$ ipython --no-banner

In [1]: import numpy as np

In [2]: from numpy import linalg as LA

In [3]: np.set_printoptions(suppress=True, linewidth=160)

In [4]: data = np.loadtxt("arr.csv", delimiter=",")

In [5]: data
Out[5]: 
array([[-1.,  0.],
       [-2.,  2.]])

In [6]: # triangular

In [7]: out = np.array([[1, 2], [0, 2]])

In [8]: C = np.kron(out, data)

In [9]: print(C.shape)
(4, 4)

In [10]: LA.matrix_rank(C)
Out[10]: np.int64(4)

In [11]: print(round(LA.norm(C, 2), 2), round(LA.norm(out, 2) * LA.norm(data, 2), 2))
8.53 8.53

In [12]: P = np.triu(np.array([[-3, 1], [-3, 3]]), 1) + np.eye(2)

In [13]: out = P @ data @ LA.inv(P)

In [14]: round(LA.det(out), 2)
Out[14]: np.float64(-2.0)

In [15]: P @ data - data @ P
Out[15]: 
array([[-2.,  3.],
       [ 0.,  2.]])

In [16]: out
Out[16]: 
array([[-3.,  5.],
       [-2.,  4.]])

In [17]: np.trace(out), np.trace(data)
Out[17]: (np.float64(1.0), np.float64(1.0))

In [18]: print(np.poly(out))
[ 1. -1. -2.]

In [19]: LA.matrix_rank(out)
Out[19]: np.int64(2)

In [20]: x = np.array([8, 3])

In [21]: np.sign((out @ x).round(6))
Out[21]: array([-1., -1.])

In [22]: out @ x
Out[22]: array([-9., -4.])

In [23]: out @ np.ones(2)
Out[23]: array([2., 2.])

In [24]: print((out * x).sum(axis=1))
[-9. -4.]

In [25]: print(out @ (2 * x))
[-18.  -8.]

In [26]: np.einsum("ij,j->i", out, x)
Out[26]: array([-9., -4.])

In [27]: out * x
Out[27]: 
array([[-24.,  15.],
       [-16.,  12.]])

In [28]: print(out @ np.eye(2)[0])
[-3. -2.]

In [29]: X = np.load("data.npy")

In [30]: X.round(2)
Out[30]: 
array([[-0.13, -0.1 ,  0.06,  0.13,  0.49, -0.84],
       [-0.51, -0.57, -0.61,  0.13, -0.15,  0.02],
       [ 0.35,  0.25, -0.31,  0.28, -0.66, -0.45],
       [ 0.63, -0.07, -0.59, -0.12,  0.46,  0.12],
       [-0.44,  0.74, -0.41, -0.27,  0.13, -0.01],
       [-0.06,  0.23, -0.03,  0.9 ,  0.26,  0.27]])

In [31]: q, R = LA.qr(X)

In [32]: np.round(q @ R, 2)
Out[32]: 
array([[-0.13, -0.1 ,  0.06,  0.13,  0.49, -0.84],
       [-0.51, -0.57, -0.61,  0.13, -0.15,  0.02],
       [ 0.35,  0.25, -0.31,  0.28, -0.66, -0.45],
       [ 0.63, -0.07, -0.59, -0.12,  0.46,  0.12],
       [-0.44,  0.74, -0.41, -0.27,  0.13, -0.01],
       [-0.06,  0.23, -0.03,  0.9 ,  0.26,  0.27]])

In [33]: np.round(q.T @ q, 2) + 0
Out[33]: 
array([[1., 0., 0., 0., 0., 0.],
       [0., 1., 0., 0., 0., 0.],
       [0., 0., 1., 0., 0., 0.],
       [0., 0., 0., 1., 0., 0.],
       [0., 0., 0., 0., 1., 0.],
       [0., 0., 0., 0., 0., 1.]])

In [34]: R.round(2) + 0
Out[34]: 
array([[1., 0., 0., 0., 0., 0.],
       [0., 1., 0., 0., 0., 0.],
       [0., 0., 1., 0., 0., 0.],
       [0., 0., 0., 1., 0., 0.],
       [0., 0., 0., 0., 1., 0.],
       [0., 0., 0., 0., 0., 1.]])

In [35]: q.shape, R.shape
Out[35]: ((6, 6), (6, 6))

In [36]: q.round(2)
Out[36]: 
array([[-0.13, -0.1 ,  0.06,  0.13,  0.49, -0.84],
       [-0.51, -0.57, -0.61,  0.13, -0.15,  0.02],
       [ 0.35,  0.25, -0.31,  0.28, -0.66, -0.45],
       [ 0.63, -0.07, -0.59, -0.12,  0.46,  0.12],
       [-0.44,  0.74, -0.41, -0.27,  0.13, -0.01],
       [-0.06,  0.23, -0.03,  0.9 ,  0.26,  0.27]])

In [37]: np.round(np.abs(np.diag(R)), 2)
Out[37]: array([1., 1., 1., 1., 1., 1.])

In [38]: np.trace(q @ q.T)
Out[38]: np.float64(6.0)
